$ python3 -q
>>> import numpy as np
>>> np.set_printoptions(precision=2, suppress=True, linewidth=160)
>>> rng = np.random.default_rng(93653)
>>> J = np.eye(2, dtype=int)[rng.permutation(2)]
>>> J
array([[1, 0],
       [0, 1]])
>>> w, vecs = np.linalg.eig(J)
>>> J @ vecs[:, 0] - w[0] * vecs[:, 0]
array([0., 0.])
>>> np.sort(np.linalg.eigvals(J @ J))
array([1., 1.])
>>> np.sort(np.linalg.eigvals(np.linalg.inv(J)))
array([1., 1.])
>>> other = np.array([[5, 3], [2, 1]])
>>> C = np.kron(other, J)
>>> C
array([[5, 0, 3, 0],
       [0, 5, 0, 3],
       [2, 0, 1, 0],
       [0, 2, 0, 1]])
>>> np.linalg.matrix_rank(C)
np.int64(4)
>>> arr = -3 * np.eye(3) + np.ones((3, 3))
>>> arr
array([[-2.,  1.,  1.],
       [ 1., -2.,  1.],
       [ 1.,  1., -2.]])
>>> Uu, sig, vt = np.linalg.svd(arr)
>>> vecs = vt[:(sig > 1e-8).sum()]
>>> x0 = arr[1] + 4 * arr[2] + rng.integers(2) * np.eye(3)[0]
>>> x0
array([ 6.,  2., -7.])
>>> round(np.linalg.norm(x0 - vecs.T @ vecs @ x0), 2)
np.float64(0.58)
>>> np.allclose(vecs.T @ vecs @ x0, x0)
False
>>> np.diag(vecs.T @ vecs)
array([0.67, 0.67, 0.67])
>>> np.linalg.matrix_rank(np.vstack([arr, x0]))
np.int64(3)
>>> vecs.T @ vecs
array([[ 0.67, -0.33, -0.33],
       [-0.33,  0.67, -0.33],
       [-0.33, -0.33,  0.67]])
>>> Uu, sig, vt = np.linalg.svd(arr)
>>> sig.round(2) + 0
array([3., 3., 0.])
>>> other = Uu[:, :2] @ np.diag(sig[:2]) @ vt[:2]
>>> np.round(np.linalg.norm(arr - other, 2), 2), np.round(sig[2], 2)
(np.float64(0.0), np.float64(0.0))
>>> round(np.linalg.norm(arr - other) / np.linalg.norm(arr), 2)
np.float64(0.0)
>>> x0 = np.array([2, 2, 1])
>>> (arr @ x0).argmax()
np.int64(2)
>>> idx = rng.integers(0, 2, 4)
>>> m1 = np.array([[2, 3, -4, -4], [-2, -3, -4, 2], [3, -2, -1, -2], [-5, -2, -2, 1]]) * (idx[:, None] == idx)
>>> m1
array([[ 2,  0, -4,  0],
       [ 0, -3,  0,  2],
       [ 3,  0, -1,  0],
       [ 0, -2,  0,  1]])
>>> other = m1 ** -1
Traceback (most recent call last):
  File "<python-input-34>", line 1, in <module>
    other = m1 ** -1
            ~~~^^~~~
ValueError: Integers to negative integer powers are not allowed.
>>> other = np.linalg.invert(m1)
Traceback (most recent call last):
  File "<python-input-35>", line 1, in <module>
    other = np.linalg.invert(m1)
            ^^^^^^^^^^^^^^^^
AttributeError: module 'numpy.linalg' has no attribute 'invert'
>>> other = np.linalg.inv(m1)
>>> np.allclose(other, m1.T)
False
>>> (np.abs(other) > 1e-9).astype(int)
array([[1, 0, 1, 0],
       [0, 1, 0, 1],
       [1, 0, 1, 0],
       [0, 1, 0, 1]])
>>> np.linalg.inv(other)
array([[ 2., -0., -4., -0.],
       [ 0., -3.,  0.,  2.],
       [ 3.,  0., -1.,  0.],
       [-0., -2., -0.,  1.]])
>>> round(np.linalg.cond(m1), 2)
np.float64(21.67)
>>> r0 = np.array([1, 0, 0, 1])
>>> other = m1 + np.outer(r0, np.eye(4)[0])
>>> np.linalg.matrix_rank(other - m1)
np.int64(1)
>>> q, vecs = np.linalg.qr(m1[:, :3])[0], np.linalg.qr(m1[:, 3:])[0]
>>> sig = np.linalg.svd(q.T @ vecs, compute_uv=False)
>>> np.round(np.linalg.norm(q @ q.T - vecs @ vecs.T, 2), 2)
np.float64(1.0)
>>> np.degrees(np.arccos(sig.clip(0, 1)))
array([7.13])
>>> (sig > 0.9).sum()
np.int64(1)
